$ python3 -q
>>> import numpy as np
>>> np.set_printoptions(precision=3, suppress=True, linewidth=100)
>>> rd = lambda a: np.round(a, 3) + 0
>>> feats = np.array([[2, 1, 1, 1, 1, 2, 1, 1, 0],
...     [3, 2, 1, 0, 3, 2, 2, 0, 1],
...     [0, 1, 3, 0, 1, 2, 3, 1, 3],
...     [1, 2, 2, 1, 0, 3, 0, 2, 2],
...     [1, 0, 3, 2, 1, 0, 3, 1, 0],
...     [3, 3, 1, 1, 2, 2, 0, 1, 2],
...     [0, 0, 3, 2, 2, 0, 1, 2, 0],
...     [0, 2, 0, 1, 3, 2, 3, 3, 1],
...     [0, 0, 3, 1, 3, 1, 1, 2, 2]])
>>> feats
array([[2, 1, 1, 1, 1, 2, 1, 1, 0],
       [3, 2, 1, 0, 3, 2, 2, 0, 1],
       [0, 1, 3, 0, 1, 2, 3, 1, 3],
       [1, 2, 2, 1, 0, 3, 0, 2, 2],
       [1, 0, 3, 2, 1, 0, 3, 1, 0],
       [3, 3, 1, 1, 2, 2, 0, 1, 2],
       [0, 0, 3, 2, 2, 0, 1, 2, 0],
       [0, 2, 0, 1, 3, 2, 3, 3, 1],
       [0, 0, 3, 1, 3, 1, 1, 2, 2]])
>>> rng = np.random.default_rng(351)
>>> idx = rng.permutation(9)
>>> idx
array([7, 8, 5, 4, 3, 1, 0, 2, 6])
>>> other = feats[idx][:, idx]
>>> np.trace(other)
np.int64(17)
>>> rd(np.linalg.norm(feats[8], 1)), rd(np.linalg.norm(feats[8], np.inf))
(np.float64(13.0), np.float64(3.0))
>>> feats[8] @ feats[4]
np.int64(19)
>>> rd(np.linalg.norm(feats, 2))
np.float64(13.168)
>>> rd(np.linalg.norm(feats, 1)), rd(np.linalg.norm(feats, np.inf))
(np.float64(17.0), np.float64(15.0))
>>> np.linalg.norm(feats, axis=1).argmax()
np.int64(7)
>>> print(rd(np.linalg.norm(feats) ** 2 / np.linalg.norm(feats, 2) ** 2))
1.459
>>> print(rd(np.linalg.det(feats)))
-9.0
>>> np.trace(feats)
np.int64(17)
>>> W = np.array([[0, -1, 3, 0],
...     [3, 2, 2, 0],
...     [-3, -1, -2, 0],
...     [0, -2, -2, 3],
...     [2, -2, -1, 2],
...     [1, -1, -1, -1],
...     [-1, -1, -1, 3],
...     [1, 3, 0, -1],
...     [3, 0, 3, -1]])
>>> b = np.array([1, 1, 0, -2])
>>> act = np.maximum(feats @ W + b, 0)
>>> np.linalg.matrix_rank(act)
np.int64(4)
>>> (act > 0).astype(int)
array([[1, 0, 0, 1],
       [1, 0, 1, 1],
       [1, 0, 0, 1],
       [1, 1, 1, 0],
       [0, 0, 0, 1],
       [1, 0, 1, 0],
       [0, 0, 0, 1],
       [1, 1, 0, 1],
       [1, 0, 0, 1]])
>>> cent = np.array([[-1, 2, 5], [5, 5, 0], [-1, 5, 5], [4, -2, -4]])
>>> act @ cent
array([[  7,   4,  13],
       [  8,  47,  72],
       [  6,   6,  18],
       [ -1,  59,  80],
       [ 56, -28, -56],
       [-33, 105, 165],
       [ 36, -18, -36],
       [ 27,  21,  50],
       [ 14,   2,  10]])
>>> other = feats[0, 0] * feats[1:] - np.outer(feats[1:, 0], feats[0])
>>> other
array([[ 0,  1, -1, -3,  3, -2,  1, -3,  2],
       [ 0,  2,  6,  0,  2,  4,  6,  2,  6],
       [ 0,  3,  3,  1, -1,  4, -1,  3,  4],
       [ 0, -1,  5,  3,  1, -2,  5,  1,  0],
       [ 0,  3, -1, -1,  1, -2, -3, -1,  4],
       [ 0,  0,  6,  4,  4,  0,  2,  4,  0],
       [ 0,  4,  0,  2,  6,  4,  6,  6,  2],
       [ 0,  0,  6,  2,  6,  2,  2,  4,  4]])
>>> feats[:, 0] / feats[0, 0]
array([1. , 1.5, 0. , 0.5, 0.5, 1.5, 0. , 0. , 0. ])
>>> print(np.linalg.matrix_rank(other), np.linalg.matrix_rank(feats))
8 9
>>> np.flatnonzero(~other.round(6).any(axis=1))
array([], dtype=int64)
>>> mat = np.loadtxt("data.csv", delimiter=",")
>>> mat
array([[-2.,  0.,  0.,  0.,  0.,  0.,  0.],
       [ 0.,  2.,  0.,  0.,  0.,  0.,  0.],
       [ 0.,  0., -2.,  0.,  0.,  0.,  0.],
       [ 0.,  0.,  0., -2.,  0.,  0.,  0.],
       [ 0.,  0.,  0.,  0., -2.,  0.,  0.],
       [ 0.,  0.,  0.,  0.,  0., -2.,  0.],
       [ 0.,  0.,  0.,  0.,  0.,  0.,  2.]])
>>> other = mat[0, 0] * mat[1:] - np.outer(mat[1:, 0], mat[0])
>>> other
array([[ 0., -4., -0., -0., -0., -0., -0.],
       [ 0., -0.,  4., -0., -0., -0., -0.],
       [ 0., -0., -0.,  4., -0., -0., -0.],
       [ 0., -0., -0., -0.,  4., -0., -0.],
       [ 0., -0., -0., -0., -0.,  4., -0.],
       [ 0., -0., -0., -0., -0., -0., -4.]])
>>> np.flatnonzero(~other.round(6).any(axis=1))
array([], dtype=int64)
